% ipython --no-banner

In [1]: import numpy as np

In [2]: np.set_printoptions(suppress=True, linewidth=160)

In [3]: def tidy(a):
   ...:     return np.round(a, 3) + 0
   ...: 

In [4]: W2 = np.sign(np.array([[-4, -3, -4, 5], [-5, 0, 5, -3], [2, -4, 0, 4], [0, 0, 4, -4]]))

In [5]: A2 = (np.tril(W2, -1) + np.eye(4)) @ (np.triu(W2, 1) + np.eye(4))

In [6]: vals = np.array([1, 2, -1, -3])

In [7]: A = np.rint(A2 * vals @ np.linalg.inv(A2)) + 0

In [8]: A
Out[8]: 
array([[  0.,  10.,  11.,  -8.],
       [  2., -19., -22.,  16.],
       [ -2.,  20.,  23., -18.],
       [  0.,   4.,   4.,  -5.]])

In [9]: A2 = np.array([[-1, 4], [1, -3], [3, 1], [-1, -4]])

In [10]: np.einsum("ik,kj->ji", A, A2)
Out[10]: 
array([[  51., -103.,  109.,   21.],
       [  13.,  -21.,   27.,   12.]])

In [11]: np.vstack([A, A2.T]).shape
Out[11]: (6, 4)

In [12]: np.einsum("ij,ij->i", A, A)
Out[12]: array([ 285., 1105., 1257.,   57.])

In [13]: np.einsum("ik,kj->ij", A, A2)
Out[13]: 
array([[  51.,   13.],
       [-103.,  -21.],
       [ 109.,   27.],
       [  21.,   12.]])

In [14]: np.linalg.matrix_rank(A @ A2)
Out[14]: np.int64(2)

In [15]: [round(float(x), 3) for x in np.linalg.svd(A, compute_uv=False)[:3]]
Out[15]: [51.958, 1.799, 1.061]

In [16]: tidy(np.linalg.norm(A, 2) / np.linalg.norm(A))
Out[16]: np.float64(0.999)

In [17]: np.argsort(-np.linalg.norm(A, axis=0).round(6), kind="stable")[:3]
Out[17]: array([2, 1, 3])

In [18]: Q, V = np.linalg.qr(A[:, :2])[0], np.linalg.qr(A[:, 2:])[0]

In [19]: sv = np.linalg.svd(Q.T @ V, compute_uv=False)

In [20]: tidy(np.degrees(np.arccos(sv.clip(0, 1))))
Out[20]: array([ 0.156, 77.523])

In [21]: mat = np.loadtxt("out17.csv", delimiter=",")

In [22]: mat
Out[22]: 
array([[ 4., -2.,  0.,  3.,  3.,  0.,  0.,  1.,  1., -1., -2., -2.,  1.],
       [-2., -6., -2., -4., -5., -1.,  1.,  3.,  3.,  0.,  1., -1., -4.],
       [ 0., -2.,  6.,  1.,  1.,  1.,  5., -2., -1.,  1.,  5.,  1., -1.],
       [ 3., -4.,  1.,  2., -1., -2.,  1., -2.,  0., -1.,  0., -4.,  1.],
       [ 3., -5.,  1., -1., -2., -6., -2.,  1., -5., -1.,  1., -6.,  0.],
       [ 0., -1.,  1., -2., -6., -6., -2., -2.,  3.,  5.,  2., -2.,  4.],
       [ 0.,  1.,  5.,  1., -2., -2., -4.,  0.,  1.,  2.,  5.,  6., -5.],
       [ 1.,  3., -2., -2.,  1., -2.,  0., -4., -4., -6.,  2.,  0.,  4.],
       [ 1.,  3., -1.,  0., -5.,  3.,  1., -4.,  0.,  5.,  5.,  4.,  2.],
       [-1.,  0.,  1., -1., -1.,  5.,  2., -6.,  5.,  0., -1., -1., -3.],
       [-2.,  1.,  5.,  0.,  1.,  2.,  5.,  2.,  5., -1.,  0.,  0., -6.],
       [-2., -1.,  1., -4., -6., -2.,  6.,  0.,  4., -1.,  0.,  4., -2.],
       [ 1., -4., -1.,  1.,  0.,  4., -5.,  4.,  2., -3., -6., -2.,  2.]])

In [23]: x = np.array([7, 5, 8, 2, 3, 0, 1, 9, 5, 1, 3, 3, 8])

In [24]: h1 = np.maximum(mat @ x, 0)

In [25]: np.flatnonzero(h1 > 1e-9)
Out[25]: array([ 0,  2,  5,  6,  8, 10, 12])

In [26]: np.maximum(mat @ x, 0) - np.maximum(-mat @ x, 0)
Out[26]: array([ 42., -72.,  36., -12., -38.,  13.,  37., -19.,  12., -61.,  33., -16.,  11.])
